>>> import numpy as np
>>> from numpy import linalg as LA
>>> np.set_printoptions(precision=1, suppress=True, linewidth=100)
>>> def rd(a):
...     return np.round(a, 1) + 0
... 
>>> F = np.array([[5.0, 1.0, 0.0, 0.0],
...     [0.0, 5.0, 1.0, 0.0],
...     [0.0, 0.0, 5.0, 1.0],
...     [0.0, 0.0, 0.0, 5.0]])
>>> cov = F.T @ F
>>> print(np.trace(cov), (F ** 2).sum())
103.0 103.0
>>> cov
array([[25.,  5.,  0.,  0.],
       [ 5., 26.,  5.,  0.],
       [ 0.,  5., 26.,  5.],
       [ 0.,  0.,  5., 26.]])
>>> print(np.diag(cov))
[25. 26. 26. 26.]
>>> (F + F.T) / 2
array([[5. , 0.5, 0. , 0. ],
       [0.5, 5. , 0.5, 0. ],
       [0. , 0.5, 5. , 0.5],
       [0. , 0. , 0.5, 5. ]])
>>> assert F == F.T
Traceback (most recent call last):
  File "<python-input-10>", line 1, in <module>
    assert F == F.T
           ^^^^^^^^
ValueError: The truth value of an array with more than one element is ambiguous. Use a.any() or a.all()
>>> rd(LA.det(F))
np.float64(625.0)
>>> np.allclose(F, F.T)
False
>>> rd(np.sort(np.abs(LA.eigvals(F))))
array([5., 5., 5., 5.])
>>> rng = np.random.default_rng(485)
>>> idx = rng.permutation(4)
>>> B = F[:, idx] * rng.choice([-1, 1], 4)
>>> B
array([[-0.,  1.,  5.,  0.],
       [-1.,  5.,  0.,  0.],
       [-5.,  0.,  0.,  1.],
       [-0.,  0.,  0.,  5.]])
>>> left, _, Vh = LA.svd(F.T @ B)
>>> idx
array([2, 1, 0, 3])
>>> rd(left @ Vh)
array([[ 0.,  0.,  1.,  0.],
       [ 0.,  1.,  0.,  0.],
       [-1.,  0.,  0.,  0.],
       [ 0.,  0.,  0.,  1.]])
>>> vec = np.array([7, 9, -8, 2])
>>> h1 = np.maximum(F @ vec, 0)
>>> np.maximum(F @ (3 * vec), 0)
array([132., 111.,   0.,  30.])
>>> print(rd(np.tanh(F @ vec)))
[ 1.  1. -1.  1.]
>>> F * (h1 > 1e-9)[:, None]
array([[5., 1., 0., 0.],
       [0., 5., 1., 0.],
       [0., 0., 0., 0.],
       [0., 0., 0., 5.]])
>>> B = np.array([[1, -4, 1], [-5, -5, 1], [0, 1, 3]])
>>> E = B - B.T
>>> print(E)
[[ 0  1  1]
 [-1  0  0]
 [-1  0  0]]
>>> rd(np.trace(LA.pinv(E) @ E))
np.float64(2.0)
>>> mat = np.load("arr.npy")
>>> mat
array([[-2.1, -8.8, -5.8],
       [-5.1, -4.6,  7.9],
       [-1.8,  4.9,  5. ],
       [ 3.3, 11.7, -1.1],
       [ 6.4, -6.8,  0.1],
       [-4.3,  2. , -1.6],
       [ 3.8,  2.4,  2.4],
       [-0.5,  5.6, -4.4],
       [-4.2, -0.7,  0.6],
       [-0.9, -6.7, -2.3],
       [ 4.4,  4.4,  0.3],
       [-1.1, -3.3, -1.5],
       [ 3.2, -4.9,  4.7],
       [-3.4, -0.1, -0.3]])
>>> cen = (mat - mat.mean(axis=0)) / mat.std(axis=0)
>>> rd(cen.std(axis=0))
array([1., 1., 1.])
>>> c = LA.lstsq(np.delete(cen, 1, axis=1), cen[:, 1])[0]
>>> rd(1 - np.var(cen[:, 1] - np.delete(cen, 1, axis=1) @ c))
np.float64(0.0)
>>> rd(c)
array([0.1, 0. ])
